$ python3 -q
>>> import numpy as np
>>> import numpy.linalg as la
>>> np.set_printoptions(precision=2, suppress=True, linewidth=140)
>>> M = np.loadtxt("data.csv", delimiter=",")
>>> M
array([[  8.31,   0.16,   3.52,  -1.89,   8.39],
       [ -1.47,  -0.19,  -0.62,   0.24,  -1.44],
       [  1.46,   0.07,   0.64,  -0.21,   1.57],
       [ -1.08,   0.05,  -0.49,   0.2 ,  -0.94],
       [ -4.04,  -0.14,  -1.77,   0.59,  -4.17],
       [ -2.73,   0.01,  -1.21,   0.5 ,  -2.71],
       [ -5.62,  -0.1 ,  -2.26,   1.07,  -5.69],
       [ -5.01,  -0.02,  -2.14,   0.89,  -5.25],
       [ -6.08,  -0.02,  -2.35,   1.25,  -5.87],
       [ -3.45,   0.1 ,  -1.52,   0.59,  -3.65],
       [ -0.3 ,   0.06,  -0.16,   0.15,  -0.55],
       [ -3.07,   0.07,  -1.13,   0.72,  -3.23],
       [ -0.37,   0.07,  -0.44,   0.16,  -0.54],
       [  3.43,  -0.09,   1.34,  -0.75,   3.53],
       [  7.74,   0.08,   3.18,  -1.5 ,   7.76],
       [ -1.62,   0.22,  -0.7 ,   0.35,  -1.56],
       [ -4.07,  -0.05,  -1.66,   0.7 ,  -3.94],
       [ -2.01,   0.02,  -0.91,   0.39,  -2.13],
       [ -4.82,   0.13,  -1.86,   0.93,  -4.62],
       [-14.44,  -0.07,  -5.77,   2.83, -14.49],
       [ -0.56,   0.03,  -0.22,   0.14,  -0.7 ],
       [  1.1 ,  -0.17,   0.39,  -0.2 ,   1.19],
       [  5.32,  -0.14,   2.11,  -0.98,   5.42],
       [  2.14,  -0.19,   0.87,  -0.65,   2.2 ],
       [  8.14,   0.05,   3.23,  -1.81,   8.27],
       [  6.76,  -0.01,   2.65,  -1.22,   6.57],
       [ -3.11,  -0.11,  -1.1 ,   0.6 ,  -3.06]])
>>> gram = np.cov(M, rowvar=False)
>>> round(float(np.corrcoef(M[:, 2], M[:, 1])[0, 1]), 2)
0.15
>>> M.std(axis=0)
array([5.03, 0.11, 2.03, 1.01, 5.05])
>>> gram.shape
(5, 5)
>>> x = np.array([4, 5, -4, 0, 0])
>>> rhs = M @ x
>>> np.round(la.solve(M.T @ M, M.T @ rhs), 2) + 0
array([ 4.,  5., -4.,  0.,  0.])
>>> np.round(la.lstsq(M, rhs)[0], 2) + 0
array([ 4.,  5., -4.,  0.,  0.])
>>> rng = np.random.default_rng(56)
>>> rhs = rhs + 0.3 * rng.normal(size=27)
>>> rhs
array([ 19.71,  -4.25,   4.17,  -1.85,  -9.67,  -5.58, -13.72, -10.96, -15.42,  -7.18,  -0.1 ,  -7.61,   0.64,   7.59,  18.24,  -2.21,
       -10.61,  -4.77, -11.31, -35.33,  -0.92,   2.18,  12.22,   4.59,  20.24,  16.73,  -8.48])
>>> beta, *_ = la.lstsq(M, rhs)
>>> [round(float(la.norm(la.solve(M.T @ M + lam * np.eye(5), M.T @ rhs))), 2) for lam in (0, 1, 10, 100)]
[8.23, 2.36, 1.62, 1.52]
>>> np.round(M.T @ (rhs - M @ beta), 2) + 0
array([0., 0., 0., 0., 0.])
>>> round(float(la.norm(rhs - M @ beta)), 2)
1.66
>>> U, sig, vt = la.svd(M)
>>> sig
array([39.24,  0.61,  0.53,  0.48,  0.4 ])
>>> out = U[:, :1] @ np.diag(sig[:1]) @ vt[:1]
>>> round(float(np.abs(M - out).max()), 2)
0.24
>>> la.matrix_rank(M, rtol=0.05)
np.int64(1)
>>> W0 = np.array([[1.0, 0.0, 0.0, 0.0],
...     [0.0, 0.5, 0.5, 0.0],
...     [0.33, 0.0, 0.67, 0.0],
...     [0.0, 0.0, 0.0, 1.0]])
>>> # rows sum to 1
>>> Q = W0.astype(float).copy()
>>> for j in range(4):
...     Q[:, j] -= Q[:, :j] @ (Q[:, :j].T @ Q[:, j])
...     Q[:, j] /= la.norm(Q[:, j])
... 
>>> Q
array([[ 0.95,  0.  , -0.31,  0.  ],
       [ 0.  ,  1.  ,  0.  ,  0.  ],
       [ 0.31,  0.  ,  0.95,  0.  ],
       [ 0.  ,  0.  ,  0.  ,  1.  ]])
>>> np.round(Q.T @ Q, 2) + 0
array([[1., 0., 0., 0.],
       [0., 1., 0., 0.],
       [0., 0., 1., 0.],
       [0., 0., 0., 1.]])
>>> out = np.array([[7, 4, -8], [-9, 0, -2]])
>>> basis = np.kron(out, Q)
>>> round(la.norm(basis, 2), 2), round(float(la.norm(out, 2) * la.norm(Q, 2)), 2)
(np.float64(12.61), 12.61)
>>> basis
array([[ 6.65,  0.  , -2.19,  0.  ,  3.8 ,  0.  , -1.25,  0.  , -7.6 , -0.  ,  2.51, -0.  ],
       [ 0.  ,  7.  ,  0.  ,  0.  ,  0.  ,  4.  ,  0.  ,  0.  , -0.  , -8.  , -0.  , -0.  ],
       [ 2.19,  0.  ,  6.65,  0.  ,  1.25,  0.  ,  3.8 ,  0.  , -2.51, -0.  , -7.6 , -0.  ],
       [ 0.  ,  0.  ,  0.  ,  7.  ,  0.  ,  0.  ,  0.  ,  4.  , -0.  , -0.  , -0.  , -8.  ],
       [-8.55, -0.  ,  2.82, -0.  ,  0.  ,  0.  , -0.  ,  0.  , -1.9 , -0.  ,  0.63, -0.  ],
       [-0.  , -9.  , -0.  , -0.  ,  0.  ,  0.  ,  0.  ,  0.  , -0.  , -2.  , -0.  , -0.  ],
       [-2.82, -0.  , -8.55, -0.  ,  0.  ,  0.  ,  0.  ,  0.  , -0.63, -0.  , -1.9 , -0.  ],
       [-0.  , -0.  , -0.  , -9.  ,  0.  ,  0.  ,  0.  ,  0.  , -0.  , -0.  , -0.  , -2.  ]])
>>> basis.shape
(8, 12)
>>> la.matrix_rank(basis)
np.int64(8)
>>> out = np.array([[-1.7], [-0.9], [0.7]])
>>> basis = np.array([[-2.0, 0.7, 0.3, 0.2]])
>>> E = out @ basis
>>> E
array([[ 3.4 , -1.19, -0.51, -0.34],
       [ 1.8 , -0.63, -0.27, -0.18],
       [-1.4 ,  0.49,  0.21,  0.14]])
>>> # null space of dimension 3
>>> round(np.trace(la.pinv(E) @ E), 2)
np.float64(1.0)
>>> np.abs(np.diag(la.qr(E)[1])) > 1e-9
array([ True, False, False])
>>> theta = rng.uniform(0, 2 * np.pi, 19)
>>> Q, _ = la.qr(np.array([[-0.5, 0.0], [1.0, 1.3], [-1.0, -1.4], [0.3, -0.5]]))
>>> J = 20 * np.c_[np.cos(theta), np.sin(theta)] @ Q.T
>>> J
array([[  9.94,   4.65,  -6.53, -15.39],
       [  5.58,  10.03, -11.66, -11.5 ],
       [  6.47,   9.22, -10.92, -12.4 ],
       [  1.13,  12.77, -13.93,  -6.46],
       [ -0.48, -13.01,  14.09,   5.66],
       [  9.11, -11.49,  10.97,  -8.05],
       [ -4.63,  13.57, -13.9 ,   1.13],
       [-11.13,   8.71,  -7.66,  11.9 ],
       [ 10.47,  -9.89,   9.04, -10.53],
       [  9.15,   5.95,  -7.82, -14.82],
       [ -5.34, -10.23,  11.84,  11.25],
       [  6.96, -12.9 ,  12.82,  -4.57],
       [ 11.94,  -6.27,   4.92, -13.93],
       [  9.79, -10.79,  10.11,  -9.25],
       [ -1.91, -12.43,  13.68,   7.39],
       [-11.91,   0.78,   0.99,  16.01],
       [  7.4 ,   8.24, -10.01, -13.31],
       [  5.74, -13.34,  13.48,  -2.73],
       [  3.51, -13.66,  14.17,   0.45]])
>>> # null space of dimension 2
>>> np.round(la.svd(J, compute_uv=False), 2) + 0
array([67.09, 55.67,  0.  ,  0.  ])
>>> np.unravel_index(np.abs(J).argmax(), J.shape)
(np.int64(15), np.int64(3))
>>> np.round(la.norm(J), 2)
np.float64(87.18)
>>> J[:, 4]
Traceback (most recent call last):
  File "<python-input-52>", line 1, in <module>
    J[:, 4]
    ~^^^^^^
IndexError: index 4 is out of bounds for axis 1 with size 4
>>> U, sig, vt = la.svd(J)
>>> np.argmax(sig[:-1] / (sig[1:] + 1e-6)) + 1
np.int64(2)
>>> sig.round(2) + 0
array([67.09, 55.67,  0.  ,  0.  ])
>>> out = U[:, :2] @ np.diag(sig[:2]) @ vt[:2]
>>> la.matrix_rank(J, rtol=0.05)
np.int64(2)
>>> np.round(la.norm(J - out, 2), 2), np.round(sig[2], 2)
(np.float64(0.0), np.float64(0.0))
>>> round(float(la.norm(J - out) / la.norm(J)), 2)
0.0
>>> out
array([[  9.94,   4.65,  -6.53, -15.39],
       [  5.58,  10.03, -11.66, -11.5 ],
       [  6.47,   9.22, -10.92, -12.4 ],
       [  1.13,  12.77, -13.93,  -6.46],
       [ -0.48, -13.01,  14.09,   5.66],
       [  9.11, -11.49,  10.97,  -8.05],
       [ -4.63,  13.57, -13.9 ,   1.13],
       [-11.13,   8.71,  -7.66,  11.9 ],
       [ 10.47,  -9.89,   9.04, -10.53],
       [  9.15,   5.95,  -7.82, -14.82],
       [ -5.34, -10.23,  11.84,  11.25],
       [  6.96, -12.9 ,  12.82,  -4.57],
       [ 11.94,  -6.27,   4.92, -13.93],
       [  9.79, -10.79,  10.11,  -9.25],
       [ -1.91, -12.43,  13.68,   7.39],
       [-11.91,   0.78,   0.99,  16.01],
       [  7.4 ,   8.24, -10.01, -13.31],
       [  5.74, -13.34,  13.48,  -2.73],
       [  3.51, -13.66,  14.17,   0.45]])
>>> U, sig = la.svd(J)
Traceback (most recent call last):
  File "<python-input-61>", line 1, in <module>
    U, sig = la.svd(J)
    ^^^^^^
ValueError: too many values to unpack (expected 2)
>>> U, sig, vt = la.svd(J, full_matrices=False)
>>> np.round(U.T @ U, 2) + 0
array([[1., 0., 0., 0.],
       [0., 1., 0., 0.],
       [0., 0., 1., 0.],
       [0., 0., 0., 1.]])
>>> np.abs(U[:, 0]).round(6).argmax()
np.int64(4)
>>> np.round(sig / sig[0], 2) + 0
array([1.  , 0.83, 0.  , 0.  ])
>>> np.cumsum(sig ** 2) / np.sum(sig ** 2)
array([0.59, 1.  , 1.  , 1.  ])
>>> np.round(np.sqrt((sig ** 2).sum()), 2), np.round(la.norm(J), 2)
(np.float64(87.18), np.float64(87.18))
>>> np.unique(J.round(6), axis=0).shape
(19, 4)
>>> la.lstsq(J[:-1].T, J[-1])[2]
np.int32(2)
>>> J @ la.pinv(J) @ J
array([[  9.94,   4.65,  -6.53, -15.39],
       [  5.58,  10.03, -11.66, -11.5 ],
       [  6.47,   9.22, -10.92, -12.4 ],
       [  1.13,  12.77, -13.93,  -6.46],
       [ -0.48, -13.01,  14.09,   5.66],
       [  9.11, -11.49,  10.97,  -8.05],
       [ -4.63,  13.57, -13.9 ,   1.13],
       [-11.13,   8.71,  -7.66,  11.9 ],
       [ 10.47,  -9.89,   9.04, -10.53],
       [  9.15,   5.95,  -7.82, -14.82],
       [ -5.34, -10.23,  11.84,  11.25],
       [  6.96, -12.9 ,  12.82,  -4.57],
       [ 11.94,  -6.27,   4.92, -13.93],
       [  9.79, -10.79,  10.11,  -9.25],
       [ -1.91, -12.43,  13.68,   7.39],
       [-11.91,   0.78,   0.99,  16.01],
       [  7.4 ,   8.24, -10.01, -13.31],
       [  5.74, -13.34,  13.48,  -2.73],
       [  3.51, -13.66,  14.17,   0.45]])
>>> F = np.load("dump.npy")
>>> F
array([[-31.59, -20.38,   1.84, -18.53, -18.63,  -3.32],
       [-26.26, -16.79,   1.39, -15.28, -15.6 ,  -1.9 ],
       [-25.37, -16.19,   1.31, -14.75, -15.1 ,  -1.68],
       [-21.36, -13.5 ,   0.85, -12.33, -12.85,  -0.73],
       [-20.56, -12.97,   0.74, -11.86, -12.41,  -0.56],
       [-15.5 ,  -9.58,  -0.05,  -8.85,  -9.61,   0.42],
       [-10.71,  -6.41,  -1.03,  -6.08,  -7.01,   1.  ],
       [ -5.97,  -3.35,  -2.27,  -3.44,  -4.43,   0.87],
       [ -5.69,  -3.18,  -2.34,  -3.29,  -4.27,   0.82],
       [ -4.55,  -2.49,  -2.56,  -2.69,  -3.61,   0.54],
       [ -3.59,  -1.94,  -2.57,  -2.18,  -2.99,   0.24],
       [ -3.24,  -1.75,  -2.5 ,  -2.  ,  -2.75,   0.12],
       [ -2.89,  -1.55,  -2.37,  -1.8 ,  -2.48,   0.02],
       [ -0.72,  -0.39,  -0.71,  -0.47,  -0.64,  -0.13],
       [  0.94,   0.53,   0.95,   0.63,   0.83,   0.25],
       [  1.35,   0.76,   1.35,   0.91,   1.19,   0.38],
       [  3.09,   1.77,   3.08,   2.1 ,   2.71,   1.02],
       [ 12.13,   7.23,  11.27,   8.41,  10.28,   5.29],
       [ 17.59,  10.61,  15.76,  12.22,  14.69,   8.13],
       [ 21.42,  13.01,  18.78,  14.89,  17.75,  10.15],
       [ 26.15,  15.98,  22.4 ,  18.2 ,  21.49,  12.69],
       [ 64.58,  40.47,  48.99,  44.89,  50.98,  33.66],
       [ 92.65,  58.54,  66.72,  64.3 ,  72.02,  49.06]])
>>> la.cond(F) > 100
np.True_
>>> np.round(la.norm(F, 2) / la.norm(F), 2)
np.float64(0.98)
>>> np.argsort(-la.norm(F, axis=0).round(6), kind="stable")[:3]
array([0, 4, 3])
>>> K, _ = la.qr(np.array([[0.6, -0.6, 1.0, 2.3],
...     [0.6, -1.3, 1.3, -0.8],
...     [-1.4, -0.5, -0.1, -0.4],
...     [0.0, -0.8, 0.6, 1.9]]))
>>> K
array([[-0.37, -0.3 , -0.86,  0.19],
       [-0.37, -0.71,  0.29, -0.53],
       [ 0.86, -0.43, -0.25, -0.15],
       [-0.  , -0.47,  0.34,  0.81]])
>>> # keeps lengths
>>> x = np.array([-4, -4, 5, 2])
>>> rhs = K @ x
>>> beta, lr = np.zeros(4), 1 / la.norm(K, 2) ** 2
>>> for i in range(30):
...     beta -= lr * K.T @ (K @ beta - rhs)
...     if i % 10 == 0: print(i, round(la.norm(K @ beta - rhs), 2))
... 
0 0.0
10 0.0
20 0.0
>>> beta
array([-4., -4.,  5.,  2.])
